$ python -q
>>> import numpy as np
>>> np.set_printoptions(precision=3, suppress=True, linewidth=100, floatmode="fixed")
>>> mat = np.loadtxt("mat.csv", delimiter=",")
>>> print(mat)
[[ 5.000 -2.000  9.000  5.000  9.000 -8.000 -9.000  4.000 -1.000 -2.000]
 [ 3.000 -9.000  2.000 -1.000  9.000  1.000  8.000 -6.000 -2.000 -6.000]
 [ 5.000 -7.000  3.000  3.000  9.000  6.000 -4.000  1.000 -1.000  1.000]
 [ 5.000 -7.000  3.000  3.000  9.000  6.000 -4.000  1.000 -1.000  1.000]
 [ 7.000  0.000  0.000 -9.000  4.000  4.000 -4.000  2.000 -1.000  8.000]
 [ 0.000 -5.000 -3.000 -9.000  2.000  8.000  6.000 -2.000 -7.000  2.000]
 [ 4.000  0.000 -8.000  4.000  1.000  7.000  8.000  1.000 -7.000  9.000]
 [-1.000  5.000  6.000 -1.000 -7.000  8.000  5.000 -2.000  4.000 -6.000]
 [-9.000  2.000  0.000  1.000  2.000 -2.000  2.000  8.000  5.000  7.000]]
>>> # rows 2 and 3 are equal
>>> x0 = np.array([2, 2, 0, 1, 0, 1, 0, 2, 0, 5])
>>> print((mat @ x0).argmax())
6
>>> print(mat @ (2 * x0))
[   2.000 -108.000   24.000   24.000  106.000  -10.000  132.000  -38.000   72.000]
>>> print(mat @ np.eye(10)[4])
[ 9.000  9.000  9.000  9.000  4.000  2.000  1.000 -7.000  2.000]
>>> print(np.einsum("ij,j->i", mat, x0))
[  1.000 -54.000  12.000  12.000  53.000  -5.000  66.000 -19.000  36.000]
>>> print(np.linalg.lstsq(mat[:-1].T, mat[-1])[2])
7
>>> print(np.unique(mat.round(6), axis=0).shape)
(8, 10)
>>> print(np.allclose(mat[:-1].T @ np.linalg.lstsq(mat[:-1].T, mat[-1])[0], mat[-1]))
False
>>> print(np.round(mat @ np.linalg.pinv(mat) @ mat, 3) + 0)
[[ 5.000 -2.000  9.000  5.000  9.000 -8.000 -9.000  4.000 -1.000 -2.000]
 [ 3.000 -9.000  2.000 -1.000  9.000  1.000  8.000 -6.000 -2.000 -6.000]
 [ 5.000 -7.000  3.000  3.000  9.000  6.000 -4.000  1.000 -1.000  1.000]
 [ 5.000 -7.000  3.000  3.000  9.000  6.000 -4.000  1.000 -1.000  1.000]
 [ 7.000  0.000  0.000 -9.000  4.000  4.000 -4.000  2.000 -1.000  8.000]
 [ 0.000 -5.000 -3.000 -9.000  2.000  8.000  6.000 -2.000 -7.000  2.000]
 [ 4.000  0.000 -8.000  4.000  1.000  7.000  8.000  1.000 -7.000  9.000]
 [-1.000  5.000  6.000 -1.000 -7.000  8.000  5.000 -2.000  4.000 -6.000]
 [-9.000  2.000  0.000  1.000  2.000 -2.000  2.000  8.000  5.000  7.000]]
>>> print(round(float(np.trace(np.linalg.pinv(mat) @ mat)), 3))
8.0
>>> u = np.array([1, 2, 1])
>>> print(np.cross(mat[6, :3], mat[5, :3]))
[-40.000  12.000 -20.000]
>>> print(np.array([np.convolve(row, u, "same") for row in mat]))
[[  8.000  10.000  21.000  28.000  15.000 -16.000 -22.000  -2.000   0.000  -5.000]
 [ -3.000 -13.000  -6.000   9.000  18.000  19.000  11.000  -6.000 -16.000 -14.000]
 [  3.000  -6.000   2.000  18.000  27.000  17.000  -1.000  -3.000   0.000   1.000]
 [  3.000  -6.000   2.000  18.000  27.000  17.000  -1.000  -3.000   0.000   1.000]
 [ 14.000   7.000  -9.000 -14.000   3.000   8.000  -2.000  -1.000   8.000  15.000]
 [ -5.000 -13.000 -20.000 -19.000   3.000  24.000  18.000  -5.000 -14.000  -3.000]
 [  8.000  -4.000 -12.000   1.000  13.000  23.000  24.000   3.000  -4.000  11.000]
 [  3.000  15.000  16.000  -3.000  -7.000  14.000  16.000   5.000   0.000  -8.000]
 [-16.000  -5.000   3.000   4.000   3.000   0.000  10.000  23.000  25.000  19.000]]
>>> print(np.convolve(mat[6], u))
[  4.000   8.000  -4.000 -12.000   1.000  13.000  23.000  24.000   3.000  -4.000  11.000   9.000]
>>> u, v = mat[7], mat[4]
>>> print(u @ u)
257.0
>>> print(u @ v)
-70.0
>>> pr = (u @ v) / (u @ u) * u
>>> print(np.round((v - pr) @ u, 3))
-0.0
>>> print(np.outer(u, v))
[[ -7.000  -0.000  -0.000   9.000  -4.000  -4.000   4.000  -2.000   1.000  -8.000]
 [ 35.000   0.000   0.000 -45.000  20.000  20.000 -20.000  10.000  -5.000  40.000]
 [ 42.000   0.000   0.000 -54.000  24.000  24.000 -24.000  12.000  -6.000  48.000]
 [ -7.000  -0.000  -0.000   9.000  -4.000  -4.000   4.000  -2.000   1.000  -8.000]
 [-49.000  -0.000  -0.000  63.000 -28.000 -28.000  28.000 -14.000   7.000 -56.000]
 [ 56.000   0.000   0.000 -72.000  32.000  32.000 -32.000  16.000  -8.000  64.000]
 [ 35.000   0.000   0.000 -45.000  20.000  20.000 -20.000  10.000  -5.000  40.000]
 [-14.000  -0.000  -0.000  18.000  -8.000  -8.000   8.000  -4.000   2.000 -16.000]
 [ 28.000   0.000   0.000 -36.000  16.000  16.000 -16.000   8.000  -4.000  32.000]
 [-42.000  -0.000  -0.000  54.000 -24.000 -24.000  24.000 -12.000   6.000 -48.000]]
>>> print(pr)
[ 0.272 -1.362 -1.634  0.272  1.907 -2.179 -1.362  0.545 -1.089  1.634]
